$ python -q
>>> import numpy as np
>>> from numpy import linalg as LA
>>> np.set_printoptions(precision=1, suppress=True, linewidth=140, floatmode="fixed")
>>> rng = np.random.default_rng(9)
>>> K = np.eye(6, dtype=int)[rng.permutation(6)] * np.array([1, 3, 3, 0, 0, 1])
>>> print(K)
[[0 0 0 0 0 0]
 [0 0 0 0 0 1]
 [0 0 3 0 0 0]
 [0 0 0 0 0 0]
 [1 0 0 0 0 0]
 [0 3 0 0 0 0]]
>>> print(round(float(LA.det(K)), 1))
0.0
>>> print(np.flatnonzero(LA.matrix_power((K != 0) + (K.T != 0) + np.eye(6), 6)[2]))
[2]
>>> print(np.sort(LA.eigvals(K).real))
[-1.7  0.0  0.0  0.0  1.7  3.0]
>>> U, s, Vt = LA.svd(K)
>>> evecs = Vt[:(s > 1e-8).sum()]
>>> x = K[4] + 3 * K[3] + rng.integers(2) * np.eye(6)[5]
>>> print(x)
[1.0 0.0 0.0 0.0 0.0 1.0]
>>> print(np.diag(evecs.T @ evecs))
[1.0 1.0 1.0 0.0 0.0 1.0]
>>> print(round(float(LA.norm(x - evecs.T @ evecs @ x)), 1))
0.0
>>> U, s, Vt = LA.svd(K)
>>> print(np.argmax(s[:-1] / (s[1:] + 1e-6)) + 1)
4
>>> print(s)
[3.0 3.0 1.0 1.0 0.0 0.0]
>>> other = U[:, :4] @ np.diag(s[:4]) @ Vt[:4]
>>> print(np.abs(K - other).max())
0.0
>>> print(round(LA.norm(K - other) / LA.norm(K), 1))
0.0
>>> print(LA.norm(K, axis=0))
[1.0 3.0 3.0 0.0 0.0 1.0]
>>> print(LA.pinv(K))
[[0.0 0.0 0.0 0.0 1.0 0.0]
 [0.0 0.0 0.0 0.0 0.0 0.3]
 [0.0 0.0 0.3 0.0 0.0 0.0]
 [0.0 0.0 0.0 0.0 0.0 0.0]
 [0.0 0.0 0.0 0.0 0.0 0.0]
 [0.0 1.0 0.0 0.0 0.0 0.0]]
>>> print(LA.svd(K, compute_uv=False))
[3.0 3.0 1.0 1.0 0.0 0.0]
>>> rank = LA.matrix_rank(K)
>>> print(rank)
4
>>> null = LA.svd(K)[2][rank:].T
>>> print(np.allclose(K @ null, 0))
True
>>> print([int(LA.matrix_rank(np.delete(K, i, axis=0))) for i in range(6)])
[4, 3, 3, 4, 3, 3]
>>> print(null.shape)
(6, 2)
>>> print([int(LA.matrix_rank(K[:i])) for i in range(1, len(K) + 1)])
[0, 1, 2, 2, 3, 4]
>>> print(LA.matrix_rank(K.T @ K), LA.matrix_rank(K @ K.T))
4 4
>>> J = np.loadtxt("out9.csv", delimiter=",")
>>> print(J)
[[  0.3   0.0  -0.4   1.5  -0.4   0.3  -0.2  -0.5   1.6]
 [ -0.1  -0.2  -0.9  -0.3   1.0  -1.4   2.2  -0.5   0.1]
 [ -0.3  -1.9  -0.4   1.0  -0.7   1.2   1.2   1.9   0.3]
 [  0.3  -0.5   0.0   0.7   0.2   1.8   0.7   0.5  -1.0]
 [ -1.1  -0.5   2.4  -0.3   0.4   1.0   1.7  -0.6   0.7]
 [  0.0   0.5   1.6   1.1  -0.7   0.2   0.0   0.5   1.5]
 [ -0.7  -0.2  -0.7   1.5   2.5  -0.3  -0.7   0.1  -1.2]
 [  0.0   0.2   0.6   0.1   2.0   1.5   0.3   0.2   2.5]
 [ -0.7   2.3   0.6   0.5  -3.3   2.3   0.7   0.9   1.7]
 [ -1.2   1.0  -1.6   0.0  -0.3  -1.2  -0.7   0.4   2.6]
 [  0.2   2.0  -0.6   0.9   0.1  -0.7  -1.0  -0.4  -1.5]
 [  1.6  -0.7  -0.4   1.9   0.3  -1.3  -0.8  -0.1   0.3]
 [ -1.1   0.5   0.0  -0.7  -0.4  -1.5   1.3  -0.4  -1.3]
 [  2.3   0.9   0.0   1.1  -1.8  -0.3   0.0   0.4  -1.0]
 [ -0.2  -0.8  -1.0  -0.5   1.2  -0.3  -0.6  -0.6  -0.1]
 [ -2.7   0.0  -0.6   0.6  -0.4  -1.6  -0.3   0.2  -0.1]
 [  1.3   0.1   1.7   1.9   0.3  -0.3  -0.2   0.4  -0.5]
 [  0.1  -1.0  -0.4   0.2  -0.2  -0.1  -1.1   1.6  -1.6]
 [  5.0 -18.0  -5.0   5.0   1.0   9.0   1.0  -3.0   4.0]
 [ -0.9  -1.0   0.6   0.9  -1.0   1.6   0.1   0.7   0.1]
 [ -0.8  -0.5  -0.3  -1.2   0.0  -0.9   0.8  -0.7  -0.7]
 [  1.5  -1.0  -0.4   1.0  -1.0  -0.2   1.5   1.7   0.0]
 [  0.3  -0.7  -2.4  -0.2   0.8   0.5   0.4   0.1  -0.5]
 [  0.0   0.6   0.3  -0.1  -2.4   0.8   1.3   0.2  -0.5]
 [ -2.9   0.0  -0.3   0.7   0.2   1.9   0.7   0.2   1.6]
 [ -0.4  -0.7  -0.1   1.2   0.3  -0.2   0.3  -0.1  -0.9]
 [  0.6   1.5   0.7   0.2  -0.2  -2.0   2.6  -2.1   0.5]
 [  0.9  -1.1  -0.5   1.0   0.0   1.1   0.4   2.9   0.0]
 [ -0.4  -0.1  -0.2   0.1  -0.3   0.3  -0.1   1.8   1.2]
 [ -0.9  -0.8   0.0  -0.3   1.1   0.9  -1.8  -0.4  -0.7]
 [ -0.3  -1.5   0.6   1.1  -0.4   1.7   0.4  -0.7   0.5]
 [ -1.2   0.3  -0.6  -0.5   2.4  -0.3  -1.0   0.4   1.2]
 [ -0.6   0.0   1.0  -1.2   0.0  -0.3  -0.4   0.0   0.2]
 [  0.2  -1.7  -0.8   0.4  -1.1  -1.6   0.4  -1.0   0.2]
 [  0.2   1.2  -2.4   0.7  -1.7  -0.8  -0.2  -1.1  -0.7]
 [ -0.4  -0.5   0.7  -1.5   0.3  -0.9  -0.4  -1.1   0.2]
 [  0.7   0.3   0.3  -0.1  -1.7   0.4   0.6  -0.4  -0.8]
 [  0.4   0.5   2.3  -0.8   0.0  -0.8  -1.3  -0.2   0.2]
 [  1.1   1.3   0.1   1.7   0.1  -2.1  -0.5   0.9  -0.5]
 [ -0.7  -0.4   0.2  -1.8   1.0   1.3  -1.7  -0.2   0.3]
 [ -0.5   0.3   0.9   0.7  -0.1  -1.0  -1.5   1.0  -0.6]
 [ -0.8   0.1   0.8   0.8  -0.6  -2.8   0.2  -0.2   0.9]
 [ -1.8   0.4   0.1   0.9  -0.9  -0.3   0.1   1.4  -1.5]
 [  0.5   0.0   0.4  -1.4   0.4   2.2  -0.3   0.0  -1.9]
 [  0.8  -1.8   1.3  -2.6  -0.3  -1.4  -0.6   1.0   0.1]]
>>> other = np.c_[J[:, :2] @ np.array([[1, 0], [1, 1]]), np.array([-1, 2, 0, 2, -2, -1, 2, 0, 3, -1, 2, 0, 1, -1, 0, -3, -2, -2, 2, -2, -3, -1, 3, 3, -3, 1, 2, -2, 0, -1, 3, 3, -2, -2, 2, 2, -1, 3, -3, 1, -3, -1, 3, -3, 0])]
>>> print(other)
[[  0.3   0.0  -1.0]
 [ -0.3  -0.2   2.0]
 [ -2.2  -1.9   0.0]
 [ -0.2  -0.5   2.0]
 [ -1.6  -0.5  -2.0]
 [  0.5   0.5  -1.0]
 [ -0.9  -0.2   2.0]
 [  0.2   0.2   0.0]
 [  1.6   2.3   3.0]
 [ -0.2   1.0  -1.0]
 [  2.2   2.0   2.0]
 [  0.9  -0.7   0.0]
 [ -0.6   0.5   1.0]
 [  3.2   0.9  -1.0]
 [ -1.0  -0.8   0.0]
 [ -2.7   0.0  -3.0]
 [  1.4   0.1  -2.0]
 [ -0.9  -1.0  -2.0]
 [-13.0 -18.0   2.0]
 [ -1.9  -1.0  -2.0]
 [ -1.3  -0.5  -3.0]
 [  0.5  -1.0  -1.0]
 [ -0.4  -0.7   3.0]
 [  0.6   0.6   3.0]
 [ -2.9   0.0  -3.0]
 [ -1.1  -0.7   1.0]
 [  2.1   1.5   2.0]
 [ -0.2  -1.1  -2.0]
 [ -0.5  -0.1   0.0]
 [ -1.7  -0.8  -1.0]
 [ -1.8  -1.5   3.0]
 [ -0.9   0.3   3.0]
 [ -0.6   0.0  -2.0]
 [ -1.5  -1.7  -2.0]
 [  1.4   1.2   2.0]
 [ -0.9  -0.5   2.0]
 [  1.0   0.3  -1.0]
 [  0.9   0.5   3.0]
 [  2.4   1.3  -3.0]
 [ -1.1  -0.4   1.0]
 [ -0.2   0.3  -3.0]
 [ -0.7   0.1  -1.0]
 [ -1.4   0.4   3.0]
 [  0.5   0.0  -3.0]
 [ -1.0  -1.8   0.0]]
>>> print(np.round(LA.norm(other - J @ LA.lstsq(J, other)[0], axis=0), 1) + 0)
[ 0.0  0.0 12.6]
>>> print(LA.matrix_rank(other))
3
>>> print(np.round(LA.lstsq(J, other[:, 0])[0], 1) + 0)
[1.0 1.0 0.0 0.0 0.0 0.0 0.0 0.0 0.0]
>>> print(LA.norm(LA.qr(J)[0].T @ other, axis=0) ** 2 / ((other ** 2).sum(axis=0) + 1e-12))
[1.0 1.0 0.1]
